$ ipython --no-banner

In [1]: import numpy as np

In [2]: import numpy.linalg as la

In [3]: np.set_printoptions(suppress=True, linewidth=200)

In [4]: rd = lambda a: np.round(a, 2) + 0

In [5]: feats = np.load("a.npy")

In [6]: feats
Out[6]: 
array([[1.  , 0.5 , 0.25, 0.12],
       [0.5 , 1.  , 0.5 , 0.25],
       [0.25, 0.5 , 1.  , 0.5 ],
       [0.12, 0.25, 0.5 , 1.  ]])

In [7]: rng = np.random.default_rng(19)

In [8]: labels = rng.permutation(4)

In [9]: M2 = feats[:, labels] * rng.choice([-1, 1], 4)

In [10]: M2
Out[10]: 
array([[-0.12,  0.5 , -1.  , -0.25],
       [-0.25,  1.  , -0.5 , -0.5 ],
       [-0.5 ,  0.5 , -0.25, -1.  ],
       [-1.  ,  0.25, -0.12, -0.5 ]])

In [11]: Uu, _, Vt = la.svd(feats.T @ M2)

In [12]: labels
Out[12]: array([3, 1, 0, 2])

In [13]: rd(Uu @ Vt)
Out[13]: 
array([[ 0.,  0., -1.,  0.],
       [ 0.,  1.,  0.,  0.],
       [ 0.,  0.,  0., -1.],
       [-1.,  0.,  0.,  0.]])

In [14]: E = np.load("mat.npy")

In [15]: E
Out[15]: 
array([[-18,  -2, -10,  36,   4,  20],
       [-16, -12, -16,  32,  24,  32],
       [-10,  -4,  -2,  20,   8,   4],
       [ 18,   2,  10, -27,  -3, -15],
       [ 16,  12,  16, -24, -18, -24],
       [ 10,   4,   2, -15,  -6,  -3]])

In [16]: M2 = E / np.sqrt((E ** 2).mean(axis=1, keepdims=True))

In [17]: la.matrix_rank(E - E.mean(axis=1, keepdims=True))
Out[17]: np.int64(5)

In [18]: rd(la.norm(M2, axis=1))
Out[18]: array([2.45, 2.45, 2.45, 2.45, 2.45, 2.45])

In [19]: M2[2]
Out[19]: array([-1. , -0.4, -0.2,  2. ,  0.8,  0.4])
